$ python -q
>>> import numpy as np
>>> from numpy import linalg as LA
>>> np.set_printoptions(suppress=True, linewidth=140)
>>> tidy = lambda a: np.round(a, 3) + 0
>>> A = np.load("x.npy")
>>> A
array([[ 0,  2,  2,  0, -4, -4],
       [ 0,  1,  3,  0, -2, -6],
       [ 1,  3,  0, -2, -6,  0],
       [ 0,  0,  0,  0,  2,  2],
       [ 0,  0,  0,  0,  1,  3],
       [ 0,  0,  0,  1,  3,  0]])
>>> out = LA.inv(A)
>>> print(A @ out)
[[1. 0. 0. 0. 0. 0.]
 [0. 1. 0. 0. 0. 0.]
 [0. 0. 1. 0. 0. 0.]
 [0. 0. 0. 1. 0. 0.]
 [0. 0. 0. 0. 1. 0.]
 [0. 0. 0. 0. 0. 1.]]
>>> tidy(LA.inv(out))
array([[ 0.,  2.,  2.,  0., -4., -4.],
       [ 0.,  1.,  3.,  0., -2., -6.],
       [ 1.,  3.,  0., -2., -6.,  0.],
       [ 0.,  0.,  0.,  0.,  2.,  2.],
       [ 0.,  0.,  0.,  0.,  1.,  3.],
       [ 0.,  0.,  0.,  1.,  3.,  0.]])
>>> np.allclose(out, A.T)
False
>>> tidy(LA.slogdet(A)[0])
np.float64(1.0)
>>> tidy(LA.det(A) * LA.det(out))
np.float64(1.0)
>>> vec = np.array([4, -3, 3, -2, -1, 3])
>>> (A @ vec).argmax()
np.int64(4)
>>> (A * vec).sum(axis=1)
array([ -8, -10,   5,   4,   8,  -5])
>>> A @ np.ones(6)
array([-4., -4., -4.,  4.,  4.,  4.])
>>> A * vec
array([[  0,  -6,   6,   0,   4, -12],
       [  0,  -3,   9,   0,   2, -18],
       [  4,  -9,   0,   4,   6,   0],
       [  0,   0,   0,   0,  -2,   6],
       [  0,   0,   0,   0,  -1,   9],
       [  0,   0,   0,  -2,  -3,   0]])
>>> A @ (2 * vec)
array([-16, -20,  10,   8,  16, -10])
>>> A @ np.eye(6)[4]
array([-4., -2., -6.,  2.,  1.,  3.])
>>> np.sign((A @ vec).round(6))
array([-1, -1,  1,  1,  1, -1])
>>> out = np.array([[3, -1, 3, 0, -3],
...     [-3, 1, 3, -3, 0],
...     [2, -3, 0, -2, -1],
...     [-3, 3, -1, -2, -2],
...     [3, -2, 0, -1, -1]])
>>> X = out + out.T
>>> X
array([[ 6, -4,  5, -3,  0],
       [-4,  2,  0,  0, -2],
       [ 5,  0,  0, -3, -1],
       [-3,  0, -3, -4, -3],
       [ 0, -2, -1, -3, -2]])
>>> rng = np.random.default_rng(89)
>>> idx = rng.permutation(5)
>>> out = X[:, idx] * rng.choice([-1, 1], 5)
>>> print(out)
[[ 3  6  0  4  5]
 [ 0 -4  2 -2  0]
 [ 3  5  1  0  0]
 [ 4 -3  3  0 -3]
 [ 3  0  2  2 -1]]
>>> U, _, Vt = LA.svd(X.T @ out)
>>> idx
array([3, 0, 4, 1, 2])
>>> tidy(LA.lstsq(X, out)[0])
array([[ 0.,  1.,  0.,  0.,  0.],
       [ 0.,  0.,  0., -1.,  0.],
       [ 0.,  0.,  0.,  0.,  1.],
       [-1.,  0.,  0.,  0.,  0.],
       [ 0.,  0., -1.,  0.,  0.]])
>>> w1 = np.array([[3, -1, 3], [-3, -2, -2], [0, 2, 1], [-2, -1, 2], [-3, 1, -3]])
>>> b = np.array([1, 0, 0])
>>> act = np.maximum(out @ w1 + b, 0)
>>> (act > 0).astype(int)
array([[0, 0, 0],
       [1, 1, 1],
       [0, 0, 0],
       [1, 1, 1],
       [1, 0, 1]])
>>> (act > 0).mean(axis=0)
array([0.6, 0.4, 0.6])
>>> W2 = np.array([[2, -1], [2, 2], [-1, -1]])
>>> print(act @ W2)
[[  0   0]
 [ 56   5]
 [  0   0]
 [ 42 -51]
 [  0 -27]]
>>> J = np.load("mat.npy")
>>> J
array([[ 3.117, -2.204, -3.3  ,  3.211, -0.041, -2.175, -1.028,  3.206, -1.093, -0.971,  0.989],
       [-0.595,  0.398,  0.94 , -0.614, -0.03 ,  0.448,  0.258, -0.626,  0.319,  0.168, -0.105],
       [-3.882,  2.674,  3.794, -3.682,  0.102,  2.494,  1.178, -3.69 ,  1.338,  1.311, -1.228],
       [ 0.111, -0.2  , -0.147,  0.087, -0.122, -0.04 , -0.007,  0.147, -0.017, -0.015,  0.009],
       [ 0.376,  0.027, -0.416,  0.31 , -0.121, -0.144, -0.046,  0.385, -0.101, -0.244,  0.066],
       [ 4.146, -2.803, -4.317,  4.364, -0.006, -2.844, -1.364,  4.309, -1.466, -1.633,  1.16 ],
       [ 1.351, -0.868, -1.157,  1.179, -0.179, -0.73 , -0.44 ,  1.077, -0.198, -0.392,  0.504],
       [-3.089,  1.921,  3.148, -3.039, -0.113,  1.903,  1.084, -3.047,  0.905,  0.979, -1.058],
       [ 2.921, -2.086, -3.111,  3.059,  0.093, -1.874, -1.042,  2.871, -1.124, -1.025,  1.018],
       [ 1.286, -1.089, -1.485,  1.483, -0.204, -0.817, -0.394,  1.364, -0.415, -0.281,  0.49 ],
       [ 1.852, -1.555, -2.163,  2.272,  0.089, -1.233, -0.69 ,  2.083, -0.807, -0.677,  0.756],
       [ 2.028, -1.347, -2.263,  2.164, -0.096, -1.296, -0.734,  1.981, -0.763, -0.742,  0.554],
       [ 7.487, -5.042, -7.527,  7.66 , -0.149, -5.031, -2.489,  7.645, -2.761, -2.491,  2.562],
       [ 3.295, -2.226, -3.209,  3.194,  0.111, -2.086, -0.825,  3.274, -0.959, -1.036,  1.087],
       [ 0.184, -0.221, -0.4  ,  0.295, -0.023, -0.189,  0.04 ,  0.372, -0.09 , -0.177,  0.101],
       [-0.322,  0.154,  0.596, -0.416, -0.023,  0.36 , -0.117, -0.487,  0.171,  0.201, -0.119],
       [ 1.333, -0.969, -1.449,  1.299,  0.172, -0.769, -0.609,  1.307, -0.431, -0.548,  0.447],
       [-3.726,  2.424,  3.448, -3.722, -0.033,  2.418,  1.29 , -3.412,  1.27 ,  1.511, -1.308],
       [-0.832,  0.476,  0.61 , -0.735, -0.184,  0.625,  0.166, -0.896,  0.248,  0.279, -0.274],
       [-1.067,  0.807,  0.977, -1.092,  0.183,  0.645,  0.244, -1.011,  0.319,  0.387, -0.219],
       [ 0.844, -0.481, -0.719,  1.053, -0.048, -0.645, -0.288,  0.937, -0.379, -0.45 ,  0.179],
       [-3.532,  2.123,  3.346, -3.285, -0.039,  2.151,  1.029, -3.281,  1.095,  1.09 , -1.213],
       [ 2.596, -1.619, -2.63 ,  2.657,  0.01 , -1.708, -0.911,  2.467, -0.716, -0.776,  0.81 ],
       [-3.24 ,  2.282,  3.231, -3.316,  0.015,  2.245,  1.076, -3.318,  1.015,  0.848, -1.136],
       [ 1.442, -0.856, -1.349,  1.265, -0.165, -0.766, -0.371,  1.094, -0.541, -0.357,  0.474],
       [-0.209,  0.088,  0.155, -0.078,  0.078,  0.193,  0.007, -0.501, -0.108,  0.14 ,  0.001],
       [ 6.819, -4.631, -6.758,  6.727, -0.023, -4.385, -2.258,  6.88 , -2.204, -2.273,  2.323],
       [-2.728,  1.719,  2.525, -2.594, -0.09 ,  1.67 ,  1.029, -2.499,  0.873,  0.834, -0.947],
       [-8.247,  5.462,  8.142, -8.121,  0.05 ,  5.421,  2.789, -8.456,  2.653,  2.723, -2.813]])
>>> out = np.c_[J[:, :4] @ np.array([[5, 4, 6, 7], [1, 4, 8, 2], [0, 9, 4, 2], [9, 1, 5, 1]]), np.array([4, 4, -1, -5, -1, -2, -1, -2, 4, -5, 1, -2, 3, 5, -1, 2, 5, -3, -2, -5, -5, 0, 0, 0, -4, 1, 3, -3, 3])]
>>> tidy(out)
array([[  42.28 ,  -22.837,    3.925,   14.022,    4.   ],
       [  -8.103,    7.058,    0.304,   -2.103,    4.   ],
       [ -49.874,   25.632,   -5.134,  -17.92 ,   -1.   ],
       [   1.138,   -1.592,   -1.087,    0.17 ,   -5.   ],
       [   4.697,   -1.822,    2.358,    2.164,   -1.   ],
       [  57.203,  -29.117,    7.004,   19.146,   -2.   ],
       [  16.498,   -7.302,    2.429,    6.586,   -1.   ],
       [ -40.875,   20.621,   -5.769,  -14.524,   -2.   ],
       [  40.05 ,  -21.6  ,    3.689,   13.112,    4.   ],
       [  18.688,  -11.094,    0.479,    5.337,   -5.   ],
       [  28.153,  -16.007,    1.38 ,    7.8  ,    1.   ],
       [  28.269,  -15.479,    3.16 ,    9.14 ,   -2.   ],
       [ 101.333,  -50.303,   12.778,   34.931,    3.   ],
       [  42.995,  -21.411,    5.096,   15.389,    5.   ],
       [   3.354,   -3.453,   -0.789,    0.341,   -1.   ],
       [  -5.2  ,    4.276,   -0.396,   -1.17 ,    2.   ],
       [  17.387,  -10.286,    0.945,    5.794,    5.   ],
       [ -49.704,   22.102,   -7.782,  -18.06 ,   -3.   ],
       [ -10.299,    3.331,   -2.419,   -4.387,   -2.   ],
       [ -14.356,    6.661,   -1.498,   -4.993,   -5.   ],
       [  13.216,   -3.966,    3.605,    4.561,   -5.   ],
       [ -45.102,   21.193,   -7.249,  -17.071,    0.   ],
       [  35.274,  -17.105,    5.389,   12.331,    0.   ],
       [ -43.762,   21.931,   -4.84 ,  -14.97 ,    0.   ],
       [  17.739,   -8.532,    2.733,    6.949,   -4.   ],
       [  -1.659,    0.833,   -0.32 ,   -1.055,    1.   ],
       [  90.007,  -45.343,   10.469,   31.682,    3.   ],
       [ -35.267,   16.095,   -5.486,  -13.202,   -3.   ],
       [-108.862,   54.017,  -13.823,  -38.642,    3.   ]])
>>> tidy(LA.norm(out - J @ LA.lstsq(J, out)[0], axis=0))
array([ 0.   ,  0.   ,  0.   ,  0.   , 12.796])
>>> LA.matrix_rank(np.c_[J, out])
np.int64(12)
>>> LA.matrix_rank(out)
np.int64(5)
>>> tidy(LA.lstsq(J, out[:, 0])[0])
array([5., 1., 0., 9., 0., 0., 0., 0., 0., 0., 0.])
